$ python -q
>>> import numpy as np
>>> import numpy.linalg as la
>>> np.set_printoptions(suppress=True, linewidth=120)
>>> arr = np.load("test4.npy")
>>> print(arr)
[[28. 20. 15.]
 [20. 19. 12.]
 [15. 12. 12.]]
>>> print(np.round(la.eigvals(arr), 2))
[ 3. 53.  3.]
>>> print(np.einsum("ij,ji->", arr, arr))
2827.0
>>> print(np.round(np.poly(arr), 2))
[   1.  -59.  327. -477.]
>>> print(round(la.det(arr.T), 2))
477.0
>>> K = np.loadtxt("data.csv", delimiter=",")
>>> print(K)
[[-2.  0.  0.]
 [ 0.  0. -2.]
 [ 0.  1. -3.]
 [ 0. -1.  3.]
 [ 0.  0.  0.]]
>>> vec = np.array([0, 4, 5])
>>> rhs = K @ vec
>>> print(rhs)
[  0. -10. -11.  11.   0.]
>>> print(np.round(la.lstsq(K, rhs)[0], 2))
[0. 4. 5.]
>>> print(np.round(la.solve(K.T @ K, K.T @ rhs), 2))
[0. 4. 5.]
>>> try:
...     la.solve(K, rhs)
... except la.LinAlgError as e:
...     print(e)
... 
Last 2 dimensions of the array must be square
>>> rng = np.random.default_rng(355609)
>>> rhs = rhs + 0.3 * rng.normal(size=5)
>>> print(rhs.round(2))
[  0.48  -9.84 -11.53  11.32   0.21]
>>> beta, *_ = la.lstsq(K, rhs)
>>> print(beta.round(2))
[-0.24  3.34  4.92]
>>> print(beta.round())
[-0.  3.  5.]
>>> print(np.round(K.T @ (rhs - K @ beta), 2) + 0)
[0. 0. 0.]
>>> def softmax(z):
...     e = np.exp(z - z.max(axis=-1, keepdims=True))
...     return e / e.sum(axis=-1, keepdims=True)
... 
>>> print(np.round(softmax(K[2]), 2))
[0.27 0.72 0.01]
>>> print(np.round(softmax(10 * K[2]), 2) + 0)
[0. 1. 0.]
>>> scores = K @ K.T / np.sqrt(3)
>>> print(np.round(softmax(scores), 2) + 0)
[[0.72 0.07 0.07 0.07 0.07]
 [0.02 0.23 0.73 0.   0.02]
 [0.   0.09 0.9  0.   0.  ]
 [0.   0.   0.   0.99 0.  ]
 [0.2  0.2  0.2  0.2  0.2 ]]
>>> print(np.round(softmax(scores)[2] @ K, 2))
[-0.01  0.9  -2.89]
>>> F = np.load("block2.npy")
>>> print(F.round(2))
[[ 27.96   5.36 -10.81  -0.49]
 [ 26.72   4.98 -10.1   -0.77]
 [ 12.9    1.28  -2.93  -3.09]
 [  9.66   0.64  -1.55  -3.27]
 [  7.42   0.28  -0.73  -3.25]
 [  4.55  -0.03   0.11  -2.92]
 [  4.53  -0.04   0.11  -2.92]
 [  3.73  -0.08   0.27  -2.73]
 [  0.49   0.08   0.2   -0.84]
 [  0.34   0.09   0.13  -0.62]
 [  0.13   0.08   0.03  -0.26]
 [ -0.1   -0.14   0.04   0.18]
 [ -0.47  -1.1    0.75   0.16]
 [ -0.47  -1.11   0.76   0.16]
 [ -0.49  -1.17   0.81   0.14]
 [ -0.66  -1.59   1.21  -0.04]
 [ -1.26  -2.9    2.54  -0.78]
 [ -1.35  -3.07   2.73  -0.89]
 [ -2.93  -5.89   5.87  -2.91]
 [ -3.98  -7.53   7.79  -4.21]
 [ -5.16  -9.29   9.88  -5.64]
 [ -5.66 -10.    10.74  -6.23]
 [ -6.5  -11.18  12.17  -7.22]
 [ -7.01 -11.87  13.02  -7.8 ]
 [-11.34 -17.49  19.99 -12.69]
 [-12.55 -18.98  21.86 -14.01]
 [-14.93 -21.85  25.51 -16.58]
 [-15.14 -22.1   25.84 -16.81]
 [-15.93 -23.04  27.03 -17.65]]
>>> Xc = F - F.mean(axis=0)
>>> evecs = la.svd(Xc)[2][:3]
>>> other = Xc - Xc @ evecs.T @ evecs
>>> print(np.round(np.diag(evecs.T @ evecs), 2))
[0.96 0.76 0.41 0.88]
>>> idx = F[:, 2] > np.median(F[:, 2])
>>> r0 = F[idx].mean(axis=0) - F[~idx].mean(axis=0)
>>> print(round(float((((F - F.mean(axis=0)) @ r0 > 0) == idx).mean()), 2))
0.9
>>> print(np.argsort(-np.abs(r0).round(6), kind="stable"))
[2 0 1 3]
>>> print(r0.round(2))
[-13.92 -12.52  14.83  -6.74]
>>> rk = la.matrix_rank(F)
>>> print(rk)
3
>>> N = la.svd(F)[2][rk:].T
>>> print(N.shape)
(4, 1)
>>> print([int(la.matrix_rank(F[:, :j + 1])) for j in range(4)])
[1, 2, 3, 3]
>>> print([int(la.matrix_rank(F[:i])) for i in range(1, len(F) + 1)])
[1, 2, 3, 3, 3, 3, 3, 3, 3, 3, 3, 3, 3, 3, 3, 3, 3, 3, 3, 3, 3, 3, 3, 3, 3, 3, 3, 3, 3]
>>> print(np.round(N[:, 0] / N[np.abs(N[:, 0]).round(6).argmax(), 0], 2))
[0.27 0.64 1.   0.45]
>>> other = np.array([[1, -5], [-3, -5], [5, 1], [-1, 3]])
>>> print(np.vstack([F, other.T]).shape)
(31, 4)
>>> print(la.matrix_rank(np.vstack([F, other.T])))
4
>>> print(np.round(np.einsum("ij->j", F), 2))
[  -7.49 -157.66  163.27 -133.98]
